>>> import numpy as np
>>> np.set_printoptions(suppress=True, linewidth=100)
>>> A = np.load("mat.npy")
>>> print(A)
[[ -6.   0.  -2.   2.]
 [  3. -10.  -5.   6.]
 [  3.  -2. -17.  10.]
 [  3.  -2. -13.   6.]]
>>> print(np.einsum("ii->", A))
-27.0
>>> K = np.load("x.npy")
>>> print(K)
[[ 14.4  -5.4  11.4]
 [ 10.9  -1.9  -0.9]
 [ -4.8  -4.7   3.4]
 [ 19.6   2.6  10.6]
 [ -7.   -2.8   0.4]
 [  5.7  -0.7   2.1]
 [  0.3  -2.6   1.9]
 [  4.1  -0.4  -2.8]
 [ -8.   -0.9  -1.3]
 [  7.5   2.4  -0.4]
 [-15.1  -7.8  -2.2]
 [  5.6  -0.2   6.5]
 [ -9.4   3.9 -15.9]
 [  7.5   7.1  -1.2]
 [ -0.6   1.8   0.4]
 [ 12.3  -0.1  -1.2]
 [  1.8   1.8   3.5]]
>>> rng = np.random.default_rng(30269)
>>> labels = rng.permutation(3)
>>> out = K[:, labels] * rng.choice([-1, 1], 3)
>>> print(out)
[[-11.4  -5.4  14.4]
 [  0.9  -1.9  10.9]
 [ -3.4  -4.7  -4.8]
 [-10.6   2.6  19.6]
 [ -0.4  -2.8  -7. ]
 [ -2.1  -0.7   5.7]
 [ -1.9  -2.6   0.3]
 [  2.8  -0.4   4.1]
 [  1.3  -0.9  -8. ]
 [  0.4   2.4   7.5]
 [  2.2  -7.8 -15.1]
 [ -6.5  -0.2   5.6]
 [ 15.9   3.9  -9.4]
 [  1.2   7.1   7.5]
 [ -0.4   1.8  -0.6]
 [  1.2  -0.1  12.3]
 [ -3.5   1.8   1.8]]
>>> Uu, _, Vh = np.linalg.svd(K.T @ out)
>>> print(labels)
[2 1 0]
>>> Ac = (out - out.mean(axis=0)) / out.std(axis=0)
>>> print(np.round(Ac.std(axis=0), 1))
[1. 1. 1.]
>>> print(np.argwhere(np.abs(Ac) > 2))
[[10  1]
 [12  0]
 [13  1]]
>>> c = np.linalg.lstsq(np.delete(Ac, 1, axis=1), Ac[:, 1])[0]
>>> print(np.abs(c).argmax())
1
